% python3 -q
>>> import numpy as np
>>> np.set_printoptions(precision=1, suppress=True, linewidth=100)
>>> mat = np.loadtxt("sample9.csv", delimiter=",")
>>> print(mat)
[[ -8.8  -4.5  -4.1   9.1 -14.2   0. ]
 [  4.2  13.5  -4.9  -4.4   6.6 -10.7]
 [ -8.5   5.7   3.    8.2   0.5 -14.8]
 [  1.7   4.   -3.1  13.2  -0.7 -14.1]
 [ -0.2  -8.4  10.3  -0.3   9.7  11.3]
 [ -8.2   2.2  -0.2  -4.1  -0.6  17.6]
 [ 16.7  -3.2   5.8  -2.4  -8.2   2.5]
 [ -0.5  10.7 -12.5  -7.5   5.1   6.9]
 [  0.4  -2.1 -16.  -10.1   5.1   3.1]
 [  3.9 -15.4  -6.2  -7.9  -4.9  -4.9]
 [ -5.8   5.6   4.3  -7.9 -15.9   1. ]
 [-13.5  -2.9  -7.9  -3.7  -4.9 -10.4]
 [  2.1  14.7  -1.7  -6.3  11.7   0.4]
 [ -4.   -9.2 -12.   -7.3   9.1   4.4]
 [ -2.2  -5.3  -8.9 -10.5  13.2  -2.4]
 [ 14.6  -0.6  -8.8  -7.9  -6.8  -1.4]
 [  2.6   2.1  -3.5  -8.3 -15.1  -8.9]
 [  9.9  -4.3  -6.   -7.3 -13.4  -3.9]
 [  7.5   3.9  -5.8  -9.2  -7.7  12.2]
 [-12.8   6.6  -8.9  -0.5  -3.3  10.1]
 [ -1.1  15.7  -9.3   7.   -3.6  -2.1]
 [ 14.    6.    4.9   5.9   9.9   3.6]
 [ 10.9  -7.4  -6.2 -12.   -1.2   6.7]
 [  9.7   5.7   3.7 -15.   -5.9   0.5]
 [ -0.2  13.2   4.2  -9.1  -2.2  10.9]
 [  5.4  13.2   5.7   1.3 -11.2   6. ]
 [ 16.9   9.1   0.9  -4.   -3.3   2. ]
 [  0.1   3.6  11.5   2.5 -14.5  -6. ]
 [ 16.2 -10.5   2.1  -2.    2.7   3.4]
 [ -2.2 -10.9 -12.    3.2 -11.1   0.8]
 [ -8.8   4.6  -4.   -2.7  -8.2  14.5]
 [  0.7   4.5  -6.9  16.   -6.9  -5.3]
 [ 14.1  -5.5  -4.6   6.3   8.3   6.3]
 [-13.5  -8.6   8.    6.7  -5.9   1. ]
 [  3.5   3.5  -4.2  -2.  -10.6 -15.5]
 [ 18.3   6.1  -2.8  -3.3   2.8  -0.6]
 [-10.6   5.1   1.6  -7.8  11.7  -7.9]
 [ 12.2  -7.5  -7.3   4.3  -0.6 -11.1]
 [ -8.4   0.2   5.3   7.1  -1.7  15.8]]
>>> Xc = mat - mat.mean(axis=0)
>>> V = np.linalg.svd(Xc)[2][:5]
>>> other = Xc - Xc @ V.T @ V
>>> print(np.diag(V.T @ V))
[1.  1.  0.5 0.7 1.  0.9]
>>> print(np.linalg.norm(other, axis=1).round(6).argmax())
36
>>> J = np.loadtxt("mat.csv", delimiter=",")
>>> print(J)
[[ 1. -1.  0.  0. -2.  2.  0.  0. -1. -1.  1.  0.  2.]
 [ 1.  2.  0.  0. -1. -2.  0. -1. -1.  0. -2.  1. -1.]
 [ 0.  0.  0.  0.  0.  0.  1.  0.  0.  0.  0.  0.  0.]
 [ 0.  0. -1.  0.  0.  0.  0.  0.  0.  0.  0.  0.  0.]
 [ 1. -2.  0.  0. -1.  0.  0.  2.  1.  2.  1. -2.  2.]
 [-2.  2.  0.  0. -2.  0.  0. -1.  0. -2. -2.  2.  2.]
 [ 0.  0. -1.  1.  0.  0.  2.  0.  0.  0.  0.  0.  0.]
 [ 1.  1.  0.  0.  2. -1.  0.  2.  0.  2.  0. -1.  2.]
 [ 2.  0.  0.  0.  2. -1.  0. -2. -2.  2.  0.  2. -2.]
 [ 0.  0.  0.  0. -2. -1.  0. -2. -1. -2. -1. -2.  2.]
 [ 1. -2.  0.  0.  0.  1.  0. -2. -2. -2.  0. -1.  2.]
 [-2.  1.  0.  0.  0. -2.  0. -2.  1.  2.  1.  2.  2.]
 [ 1. -1.  0.  0. -2. -2.  0.  0. -1. -1. -2.  2.  1.]]
>>> # 2 groups of indices that never mix
>>> x = np.array([1, 1, 5, 1, 1, 1, 2, 3, 1, 3, 0, 4, 5])
>>> a = np.maximum(J @ x, 0)
>>> print(np.flatnonzero(a > 1e-9))
[ 0  2  4  5  7 11 12]
>>> print(np.maximum(J @ x, 0) - np.maximum(-J @ x, 0))
[  6.  -5.   2.  -5.  13.   7.   0.  21.  -1. -14.  -8.  16.   5.]
>>> print(J.T @ a)
[ -1.  14.   0.   0.  -7. -51.   2.  29.  18.  75.  11.   9. 131.]
>>> data = np.loadtxt("arr.csv", delimiter=",")
>>> print(data)
[[ 0.  0.  1.  0.  0. -1.  0.  0.  0.  0.  0.  0.  0.  0.  0.]
 [ 0. -2.  3. -2.  0. -1.  0.  0.  0.  0.  2.  0.  0.  0.  0.]
 [ 0.  0.  3.  0.  0.  0.  5.  0.  0.  0.  0.  0.  0.  0.  1.]
 [ 2.  3.  0.  0. -3.  0.  0. -5.  0. -5.  0.  0.  0.  3.  3.]
 [ 0.  0.  5.  0.  0.  0.  0.  0.  3. -3. -3.  0. -3.  0.  0.]
 [ 0.  0.  0.  0.  0.  0.  0.  0. -5.  0.  0.  0.  0.  0.  0.]]
>>> other = data / np.linalg.norm(data, axis=1, keepdims=True)
>>> cov = other @ other.T
>>> print(cov[4])
[ 0.5  0.2  0.3  0.2  1.  -0.4]
>>> print(np.linalg.norm(other, axis=1))
[1. 1. 1. 1. 1. 1.]
>>> print(np.argwhere(np.triu(np.abs(cov) > 0.95, 1)))
[]
>>> print((cov - 2 * np.eye(6)).round(6).argmax(axis=1))
[1 0 0 4 0 0]
>>> F = np.loadtxt("out15.csv", delimiter=",")
>>> print(F.round(1) + 0)
[[ 0.   0.5  1.6  0.2 -0.7 -0.3  0.1 -0.2 -1.3  0.4 -1.9 -0.2]
 [-0.6  0.2 -0.6 -0.1 -0.4  0.  -0.7 -2.5  0.   0.8  0.1 -0.7]
 [-1.3 -0.2  0.5 -0.2  0.6  0.6 -1.5  0.4 -0.8 -1.3  0.3 -1.1]
 [ 0.2 -0.3  0.8  1.6 -0.2  0.6  0.4  0.5 -0.2  1.3  1.2 -1.4]
 [-0.5  0.5 -0.9  1.3  0.4  0.8 -0.9  0.6  1.1  0.6 -1.5  0.2]
 [-0.2  0.8  1.3  0.  -0.6  1.4 -0.6 -0.4  0.3  0.2  0.9  1.7]
 [-1.   1.1  0.5 -0.3 -0.9 -0.2  1.   0.1  1.6 -0.8 -0.1 -1. ]
 [ 0.2  1.5 -1.5 -0.2 -1.1  0.7  0.2  0.7 -1.4  0.   0.3 -0.2]
 [-0.2 -1.   0.  -1.3 -1.5 -0.3 -1.1  1.   0.5  1.2 -0.1 -0.2]
 [ 0.2  1.7  0.4 -0.2  0.9 -1.7 -1.   0.4  0.1  0.8  0.6 -0.1]
 [ 2.2  0.2  0.2  0.2 -0.6  0.2 -1.1 -0.3  0.6 -1.  -0.2 -0.7]
 [ 0.6  0.4  0.3 -1.6  1.3  1.5  0.5  0.   0.2  0.9 -0.4 -0.8]]
>>> print(np.linalg.svd(F, compute_uv=False))
[3. 3. 3. 3. 3. 3. 3. 3. 3. 3. 3. 3.]
>>> print(np.round(F @ F.T, 1) + 0)
[[9. 0. 0. 0. 0. 0. 0. 0. 0. 0. 0. 0.]
 [0. 9. 0. 0. 0. 0. 0. 0. 0. 0. 0. 0.]
 [0. 0. 9. 0. 0. 0. 0. 0. 0. 0. 0. 0.]
 [0. 0. 0. 9. 0. 0. 0. 0. 0. 0. 0. 0.]
 [0. 0. 0. 0. 9. 0. 0. 0. 0. 0. 0. 0.]
 [0. 0. 0. 0. 0. 9. 0. 0. 0. 0. 0. 0.]
 [0. 0. 0. 0. 0. 0. 9. 0. 0. 0. 0. 0.]
 [0. 0. 0. 0. 0. 0. 0. 9. 0. 0. 0. 0.]
 [0. 0. 0. 0. 0. 0. 0. 0. 9. 0. 0. 0.]
 [0. 0. 0. 0. 0. 0. 0. 0. 0. 9. 0. 0.]
 [0. 0. 0. 0. 0. 0. 0. 0. 0. 0. 9. 0.]
 [0. 0. 0. 0. 0. 0. 0. 0. 0. 0. 0. 9.]]
>>> m1 = np.load("dump.npy")
>>> print(m1)
[[-1.9 -2.3  1.2  0.4 -0.1 -0.3  2.4 -0.9 -1.3 -3.2  0.9]
 [ 4.6  4.9 -2.2  0.1  0.   0.4 -4.6  2.3  2.3  4.1 -2.3]
 [ 1.1  1.2 -0.9 -0.1 -0.2  0.2 -1.4  0.3  0.8  1.5 -0.2]
 [ 1.4  1.1 -0.2  0.3 -0.1 -0.1 -1.2  1.2  0.5  1.  -0.4]
 [ 0.2 -0.3 -0.1 -0.4 -0.6  0.2 -0.5  0.5  0.4  0.2 -0.5]
 [ 2.4  2.2 -1.1 -0.2  0.2 -0.1 -2.5  1.4  1.3  2.7 -1.6]
 [-3.4 -3.6  1.6  0.2 -0.2 -0.4  3.4 -1.7 -1.2 -3.1  2.2]
 [-0.7 -0.8  0.4  0.   0.2 -0.6  0.4 -0.5 -0.2 -0.2  0.1]
 [-4.5 -3.7  2.2  0.1  0.2  0.1  3.9 -1.4 -1.8 -3.8  2.5]
 [-2.8 -3.1  1.3 -0.2  0.1  0.1  3.  -1.8 -1.3 -3.2  1. ]
 [ 2.2  2.9 -1.5  0.7  0.2 -0.3 -2.6  0.7  1.8  2.5 -1.3]
 [-3.1 -3.1  1.5  0.  -0.5  0.4  2.9 -1.4 -0.9 -2.9  1.2]
 [ 1.4  1.4 -0.8  0.4  0.3 -0.1 -1.3  1.   0.8  1.3 -0.6]
 [ 1.3  1.3 -0.4 -0.2 -0.4  0.  -1.4  0.1  0.5  2.  -1.2]
 [ 0.3  0.  -0.6  0.3  0.1  0.3 -0.3  0.7  0.9  0.5 -0.5]
 [-1.1 -0.7  0.3  0.1  0.2 -0.2  1.  -0.6 -0.4 -1.   0.2]
 [-2.1 -2.1  1.5  0.5 -0.1  0.   1.7 -0.9 -1.8 -2.3  1.1]
 [-5.3 -5.2  2.4  0.4  0.  -0.3  6.  -3.3 -2.6 -5.3  2.8]
 [-1.7 -1.1  0.6 -0.2  0.5  0.   1.3 -0.3 -0.6 -1.2  0.6]
 [ 1.8  1.2 -0.3 -0.4  0.4 -0.2 -1.4  0.7  1.1  2.2 -0.2]]
>>> print(round(np.log10(np.linalg.cond(m1))))
2
>>> print(np.linalg.matrix_rank(m1, rtol=0.1))
1
>>> print(np.argsort(-np.linalg.norm(m1, axis=0).round(6), kind="stable")[:3])
[6 9 0]
>>> print(np.round(np.abs(np.linalg.svd(m1)[2][-1]), 1) + 0)
[0.2 0.4 0.1 0.2 0.5 0.5 0.5 0.3 0.  0.1 0.1]
>>> print(np.linalg.cond(m1) > 100)
False
>>> print([round(float(x), 1) for x in np.linalg.svd(m1, compute_uv=False)[:3]])
[25.6, 2.0, 1.8]
>>> A = np.array([[3.0, 1.0, 1.0, 1.0, 1.0],
...     [1.0, 3.0, 1.0, 1.0, 1.0],
...     [1.0, 1.0, 3.0, 1.0, 1.0],
...     [1.0, 1.0, 1.0, 3.0, 1.0],
...     [1.0, 1.0, 1.0, 1.0, 3.0]])
>>> w, V = np.linalg.eigh(A)
>>> print(w)
[2. 2. 2. 2. 7.]
>>> print(V @ np.diag(w) @ V.T)
[[3. 1. 1. 1. 1.]
 [1. 3. 1. 1. 1.]
 [1. 1. 3. 1. 1.]
 [1. 1. 1. 3. 1.]
 [1. 1. 1. 1. 3.]]
>>> print(np.round(V.T @ A @ V, 1) + 0)
[[2. 0. 0. 0. 0.]
 [0. 2. 0. 0. 0.]
 [0. 0. 2. 0. 0.]
 [0. 0. 0. 2. 0.]
 [0. 0. 0. 0. 7.]]
>>> print(np.linalg.svd(A, compute_uv=False))
[7. 2. 2. 2. 2.]
>>> print(np.abs(V[:, -1]))
[0.4 0.4 0.4 0.4 0.4]
